>>> import numpy as np
>>> from numpy import linalg as LA
>>> np.set_printoptions(precision=2, suppress=True, linewidth=100)
>>> m1 = np.array([[-6, 7, -2, -7, -6, 0, 6],
...     [-12, 14, -4, -14, -12, 0, 12],
...     [18, -21, 6, 21, 18, 0, -18],
...     [-6, 7, -2, -7, -6, 0, 6],
...     [-18, 21, -6, -21, -18, 0, 18],
...     [-12, 14, -4, -14, -12, 0, 12],
...     [0, 0, 0, 0, 0, 0, 0]])
>>> round(LA.norm(m1), 2)
np.float64(76.68)
>>> np.round(LA.svd(m1, compute_uv=False), 2) + 0
array([76.68,  0.  ,  0.  ,  0.  ,  0.  ,  0.  ,  0.  ])
>>> m1.sum(axis=0)
array([-36,  42, -12, -42, -36,   0,  36])
>>> print(LA.matrix_rank(m1))
1
>>> m1.mean(axis=0)
array([-5.14,  6.  , -1.71, -6.  , -5.14,  0.  ,  5.14])
>>> np.diff(m1, axis=0)
array([[ -6,   7,  -2,  -7,  -6,   0,   6],
       [ 30, -35,  10,  35,  30,   0, -30],
       [-24,  28,  -8, -28, -24,   0,  24],
       [-12,  14,  -4, -14, -12,   0,  12],
       [  6,  -7,   2,   7,   6,   0,  -6],
       [ 12, -14,   4,  14,  12,   0, -12]])
>>> m1 - m1[0]
array([[  0,   0,   0,   0,   0,   0,   0],
       [ -6,   7,  -2,  -7,  -6,   0,   6],
       [ 24, -28,   8,  28,  24,   0, -24],
       [  0,   0,   0,   0,   0,   0,   0],
       [-12,  14,  -4, -14, -12,   0,  12],
       [ -6,   7,  -2,  -7,  -6,   0,   6],
       [  6,  -7,   2,   7,   6,   0,  -6]])
>>> def softmax(z):
...     e = np.exp(z - z.max(axis=-1, keepdims=True))
...     return e / e.sum(axis=-1, keepdims=True)
... 
>>> print(softmax(m1).sum(axis=1))
[1. 1. 1. 1. 1. 1. 1.]
>>> np.round(softmax(m1[4] + -3), 2) + 0
array([0.  , 0.95, 0.  , 0.  , 0.  , 0.  , 0.05])
>>> scores = m1 @ m1.T / np.sqrt(7)
>>> np.round(softmax(scores), 2) + 0
array([[0.  , 0.  , 0.  , 0.  , 1.  , 0.  , 0.  ],
       [0.  , 0.  , 0.  , 0.  , 1.  , 0.  , 0.  ],
       [0.  , 0.  , 1.  , 0.  , 0.  , 0.  , 0.  ],
       [0.  , 0.  , 0.  , 0.  , 1.  , 0.  , 0.  ],
       [0.  , 0.  , 0.  , 0.  , 1.  , 0.  , 0.  ],
       [0.  , 0.  , 0.  , 0.  , 1.  , 0.  , 0.  ],
       [0.14, 0.14, 0.14, 0.14, 0.14, 0.14, 0.14]])
>>> np.round(softmax(scores + np.triu(np.full(scores.shape, -np.inf), 1)), 2) + 0
array([[1.  , 0.  , 0.  , 0.  , 0.  , 0.  , 0.  ],
       [0.  , 1.  , 0.  , 0.  , 0.  , 0.  , 0.  ],
       [0.  , 0.  , 1.  , 0.  , 0.  , 0.  , 0.  ],
       [0.  , 1.  , 0.  , 0.  , 0.  , 0.  , 0.  ],
       [0.  , 0.  , 0.  , 0.  , 1.  , 0.  , 0.  ],
       [0.  , 0.  , 0.  , 0.  , 1.  , 0.  , 0.  ],
       [0.14, 0.14, 0.14, 0.14, 0.14, 0.14, 0.14]])
>>> print(softmax(scores)[4] @ m1)
[-18.  21.  -6. -21. -18.   0.  18.]
>>> Uu, sigma, Vt = LA.svd(m1)
>>> vecs = Vt[:(sigma > 1e-8).sum()]
>>> rng = np.random.default_rng(815)
>>> x = m1[6] + 5 * m1[1] + rng.integers(2) * np.eye(7)[1]
>>> x
array([-60.,  71., -20., -70., -60.,   0.,  60.])
>>> np.diag(vecs.T @ vecs)
array([0.17, 0.23, 0.02, 0.23, 0.17, 0.  , 0.17])
>>> np.allclose(vecs.T @ vecs @ x, x)
False
>>> LA.matrix_rank(np.vstack([m1, x]))
np.int64(2)
>>> Uu, sigma, Vt = LA.svd(m1)
>>> np.argmax(sigma[:-1] / (sigma[1:] + 1e-6)) + 1
np.int64(1)
>>> M2 = Uu[:, :1] @ np.diag(sigma[:1]) @ Vt[:1]
>>> print(LA.matrix_rank(m1, rtol=0.05))
1
>>> print(M2)
[[ -6.   7.  -2.  -7.  -6.   0.   6.]
 [-12.  14.  -4. -14. -12.   0.  12.]
 [ 18. -21.   6.  21.  18.   0. -18.]
 [ -6.   7.  -2.  -7.  -6.   0.   6.]
 [-18.  21.  -6. -21. -18.   0.  18.]
 [-12.  14.  -4. -14. -12.   0.  12.]
 [  0.   0.   0.   0.   0.   0.   0.]]
>>> print(np.abs(np.diag(LA.qr(M2)[1])) > 1e-9)
[ True False False False False False False]
>>> E, _ = LA.qr(np.array([[0.3, 1.3, 1.8], [1.3, -1.1, -0.5], [-0.7, 1.5, 0.0]]))
>>> print(E)
[[-0.2   0.88 -0.44]
 [-0.86  0.05  0.5 ]
 [ 0.46  0.48  0.75]]
>>> f, g = E[1], E[2]
>>> print(f @ f)
1.0
>>> pr = (f @ g) / (f @ f) * f
>>> print((g - pr) @ f)
0.0
>>> x = np.array([5, 0, -3])
>>> print(3 - LA.matrix_rank(E - np.eye(3), tol=1e-8))
1
>>> np.abs(LA.eigvals(E))
array([1., 1., 1.])
>>> print(np.round(LA.det(E), 2))
1.0
>>> LA.inv(E)
array([[-0.2 , -0.86,  0.46],
       [ 0.88,  0.05,  0.48],
       [-0.44,  0.5 ,  0.75]])
>>> A = np.load("data.npy")
>>> A
array([[0, 0, 0, 1, 0, 1],
       [0, 0, 0, 1, 0, 0],
       [0, 0, 0, 0, 0, 0],
       [1, 1, 0, 0, 0, 1],
       [0, 0, 0, 0, 0, 0],
       [1, 0, 0, 1, 0, 0]])
>>> A.sum(axis=0)
array([2, 1, 0, 3, 0, 2])
>>> L = np.diag(A.sum(axis=1)) - A
>>> L
array([[ 2,  0,  0, -1,  0, -1],
       [ 0,  1,  0, -1,  0,  0],
       [ 0,  0,  0,  0,  0,  0],
       [-1, -1,  0,  3,  0, -1],
       [ 0,  0,  0,  0,  0,  0],
       [-1,  0,  0, -1,  0,  2]])
>>> LA.matrix_rank(L)
np.int64(3)
>>> round(LA.det(L[1:, 1:]))
0
>>> W0 = np.array([[1, 1, 2, 2, 0],
...     [1, 1, 1, 1, 0],
...     [2, 0, 2, 2, 1],
...     [1, 1, 2, 2, 1],
...     [0, 2, 1, 1, 1],
...     [0, 2, 1, 1, 0]]) * (rng.random((6, 5)) < 0.3)
>>> print(W0)
[[0 0 0 0 0]
 [1 0 0 0 0]
 [0 0 0 0 0]
 [0 1 0 2 0]
 [0 0 1 0 0]
 [0 2 0 0 0]]
>>> # row 2 repeats row 0
>>> f = np.array([-2, 0, 8])
>>> print(np.polyval(f, W0[1]))
[6 8 8 8 8]
>>> np.array([np.convolve(row, f, "same") for row in W0])
array([[ 0,  0,  0,  0,  0],
       [ 0,  8,  0,  0,  0],
       [ 0,  0,  0,  0,  0],
       [-2,  0,  4,  0, 16],
       [ 0, -2,  0,  8,  0],
       [-4,  0, 16,  0,  0]])
>>> Uu, sigma, Vt = LA.svd(W0)
>>> vecs = Vt[:(sigma > 1e-8).sum()]
>>> x = W0[5] + -3 * W0[0] + rng.integers(2) * np.eye(5)[1]
>>> x
array([0., 3., 0., 0., 0.])
>>> np.diag(vecs.T @ vecs)
array([1., 1., 1., 1., 0.])
>>> print(np.round(LA.norm(x - vecs.T @ vecs @ x), 2))
0.0
>>> np.round(vecs.T @ vecs, 2) + 0
array([[1., 0., 0., 0., 0.],
       [0., 1., 0., 0., 0.],
       [0., 0., 1., 0., 0.],
       [0., 0., 0., 1., 0.],
       [0., 0., 0., 0., 0.]])
>>> np.allclose(vecs.T @ vecs @ x, x)
True
>>> print(LA.matrix_rank(np.vstack([W0, x])))
4
>>> f = np.array([4, 3, 1, 4, 1, 4])
>>> F = np.array([np.roll(f, i) for i in range(6)])
>>> F
array([[4, 3, 1, 4, 1, 4],
       [4, 4, 3, 1, 4, 1],
       [1, 4, 4, 3, 1, 4],
       [4, 1, 4, 4, 3, 1],
       [1, 4, 1, 4, 4, 3],
       [3, 1, 4, 1, 4, 4]])
>>> lab = rng.permutation(6)
>>> M2 = F[:, lab] * rng.choice([-1, 1], 6)
>>> M2
array([[ 3,  4,  1, -4,  1, -4],
       [ 4,  4,  4, -1,  3, -1],
       [ 4,  1,  1, -3,  4, -4],
       [ 1,  4,  3, -4,  4, -1],
       [ 4,  1,  4, -4,  1, -3],
       [ 1,  3,  4, -1,  4, -4]])
>>> Uu, _, Vt = LA.svd(F.T @ M2)
>>> np.round(Uu @ Vt, 2) + 0
array([[ 0.,  1.,  0.,  0.,  0.,  0.],
       [ 1.,  0.,  0.,  0.,  0.,  0.],
       [ 0.,  0.,  0.,  0.,  1.,  0.],
       [ 0.,  0.,  0., -1.,  0.,  0.],
       [ 0.,  0.,  1.,  0.,  0.,  0.],
       [ 0.,  0.,  0.,  0.,  0., -1.]])
>>> arr = np.array([[13.0, -4.0, 8.0, 20.0, -8.0],
...     [-4.0, -2.0, -2.0, -5.0, 2.0],
...     [8.0, -2.0, 1.0, 10.0, -4.0],
...     [20.0, -5.0, 10.0, 22.0, -10.0],
...     [-8.0, 2.0, -4.0, -10.0, 1.0]])
>>> Uu, sigma, Vt = LA.svd(arr)
>>> sigma
array([47.,  3.,  3.,  3.,  3.])
>>> M2 = Uu[:, :1] @ np.diag(sigma[:1]) @ Vt[:1]
>>> np.abs(arr - M2).max()
np.float64(2.94)
>>> round(float(LA.norm(arr - M2) / LA.norm(arr)), 2)
0.13
>>> print(LA.matrix_rank(arr, rtol=0.05))
5
>>> F @ (-1.0) ** np.arange(6)
array([-5.,  5., -5.,  5., -5.,  5.])
>>> (F @ F)[0]
array([58, 40, 50, 46, 49, 46])
>>> t = np.radians(180)
>>> Rm = np.eye(5)
>>> Rm[2, 2] = Rm[0, 0] = np.cos(t)
>>> Rm[2, 0], Rm[0, 2] = -np.sin(t), np.sin(t)
>>> Rm.round(2) + 0
array([[-1.,  0.,  0.,  0.,  0.],
       [ 0.,  1.,  0.,  0.,  0.],
       [ 0.,  0., -1.,  0.,  0.],
       [ 0.,  0.,  0.,  1.,  0.],
       [ 0.,  0.,  0.,  0.,  1.]])
>>> M2 = arr @ Rm.T
>>> round(LA.det(Rm), 2), np.trace(Rm)
(np.float64(1.0), np.float64(1.0))
>>> np.abs(M2 - arr).max(axis=0)
array([40.,  0., 20.,  0.,  0.])
>>> np.allclose(arr @ arr.T, M2 @ M2.T)
True
>>> LA.svd(arr, compute_uv=False), LA.svd(M2, compute_uv=False)
(array([47.,  3.,  3.,  3.,  3.]), array([47.,  3.,  3.,  3.,  3.]))
>>> mat = np.diag(10 * np.array([2, 2, 0, 1])) + np.array([[2, -1, 1, 2], [2, 3, -1, -1], [3, 2, -2, 3], [-3, 2, 1, 0]])
>>> mat
array([[22, -1,  1,  2],
       [ 2, 23, -1, -1],
       [ 3,  2, -2,  3],
       [-3,  2,  1, 10]])
>>> G = mat.T @ mat
>>> np.diag(G)
array([506, 538,   7, 114])
>>> G
array([[506,  24,  11,  21],
       [ 24, 538, -26,   1],
       [ 11, -26,   7,   7],
       [ 21,   1,   7, 114]])
>>> LA.svd(mat, compute_uv=False) ** 2
array([551.68, 495.03, 113.25,   5.04])
>>> LA.matrix_rank(G)
np.int64(4)
>>> LA.eigvalsh(G)[::-1]
array([551.68, 495.03, 113.25,   5.04])
>>> K = np.load("layer8.npy")
>>> K
array([[ 0.25,  0.54,  0.19,  0.07,  0.02],
       [ 0.54,  1.27,  0.41, -0.02,  0.33],
       [ 0.19,  0.41,  0.63,  0.48,  0.45],
       [ 0.07, -0.02,  0.48,  0.7 , -0.09],
       [ 0.02,  0.33,  0.45, -0.09,  1.15]])
>>> # rows and columns are dependent
>>> softmax(K[4])
array([0.13, 0.17, 0.2 , 0.11, 0.39])
>>> scores = K @ K.T / np.sqrt(5)
>>> softmax(scores)[4] @ K
array([0.21, 0.53, 0.44, 0.18, 0.48])
>>> softmax(scores)
array([[0.2 , 0.25, 0.2 , 0.17, 0.19],
       [0.18, 0.32, 0.19, 0.13, 0.19],
       [0.17, 0.22, 0.22, 0.18, 0.21],
       [0.18, 0.18, 0.22, 0.24, 0.17],
       [0.16, 0.21, 0.2 , 0.14, 0.28]])
>>> Uu, sigma, Vt = LA.svd(K)
>>> print(np.argmax(sigma[:-1] / (sigma[1:] + 1e-6)) + 1)
3
>>> M2 = Uu[:, :3] @ np.diag(sigma[:3]) @ Vt[:3]
>>> LA.matrix_rank(K, rtol=0.05)
np.int64(3)
>>> x = np.array([0, 1, 0, 3, 4])
>>> h1 = np.maximum(K @ x, 0)
>>> h1
array([0.85, 2.54, 3.67, 1.69, 4.63])
>>> K.T @ h1
array([2.51, 6.7 , 6.44, 2.52, 7.68])
